% python3 -q
>>> import numpy as np
>>> np.set_printoptions(suppress=True, linewidth=100)
>>> def rnd(a):
...     return np.round(a, 4) + 0
... 
>>> A = np.load("block1.npy")
>>> print(A)
[[ 2.1 -2.   1.3  0.  -0.8  0.3]
 [-0.4 -0.5 -0.1 -0.5 -0.5  1.1]
 [ 0.5 -0.1  0.9 -1.6  0.3  0.6]
 [ 0.7 -0.6  1.3  0.  -0.7 -0.2]
 [-0.5  0.9  0.6 -0.9 -0.8  0.1]
 [ 0.4  1.1 -0.4 -0.9  0.2 -0.8]
 [-0.1  1.9 -0.1 -1.1 -1.2 -2.5]
 [-0.6 -2.  -1.6 -2.1  0.3  1.7]
 [ 2.2  2.2 -0.1 -0.6  1.5  0.9]
 [-0.3 -0.1  0.5 -0.4 -0.1  0.3]
 [-1.6 -0.3  1.1  1.1  1.2 -0.6]
 [ 2.1 -3.  -8.4  2.4  2.1 -7.8]
 [-1.3  0.2 -0.7 -2.2 -1.4 -0.1]
 [-1.2  0.9  1.1 -0.5 -0.7  0.6]
 [ 1.7 -0.6 -0.6 -2.   0.5  0.4]
 [-1.3  1.5 -0.7  0.8  0.   0.2]
 [-0.5 -1.   0.4  0.7  0.2 -0.5]]
>>> # row 11 dominates
>>> M2 = np.c_[A[:, :4] @ np.array([[1, 4, 0, 0], [2, 4, 5, 3], [5, 3, 1, 5], [3, 3, 0, 4]]), np.array([1, 2, 0, 0, 0, -2, 0, -1, 1, -2, -1, 2, 2, 1, 2, -2, 2])]
>>> rnd(M2)
array([[  4.6,   4.3,  -8.7,   0.5,   1. ],
       [ -3.4,  -5.4,  -2.6,  -4. ,   2. ],
       [  0. ,  -0.5,   0.4,  -2.2,   0. ],
       [  6. ,   4.3,  -1.7,   4.7,   0. ],
       [  1.6,   0.7,   5.1,   2.1,   0. ],
       [ -2.1,   2.1,   5.1,  -2.3,  -2. ],
       [ -0.1,   3.6,   9.4,   0.8,   0. ],
       [-18.9, -21.5, -11.6, -22.4,  -1. ],
       [  4.3,  15.5,  10.9,   3.7,   1. ],
       [  0.8,  -1.3,   0. ,   0.6,  -2. ],
       [  6.6,  -1. ,  -0.4,   9. ,  -1. ],
       [-38.7, -21.6, -23.4, -41.4,   2. ],
       [-11. , -13.1,   0.3, -11.7,   2. ],
       [  4.6,   0.6,   5.6,   6.2,   1. ],
       [ -8.5,  -3.4,  -3.6, -12.8,   2. ],
       [  0.6,   1.1,   6.8,   4.2,  -2. ],
       [  1.6,  -2.7,  -4.6,   1.8,   2. ]])
>>> rnd(np.linalg.lstsq(A, M2[:, 0])[0])
array([1., 2., 5., 3., 0., 0.])
>>> np.linalg.matrix_rank(M2)
np.int64(5)
>>> print(rnd(np.linalg.norm(M2 - A @ np.linalg.lstsq(A, M2)[0], axis=0)))
[0.     0.     0.     0.     5.2355]
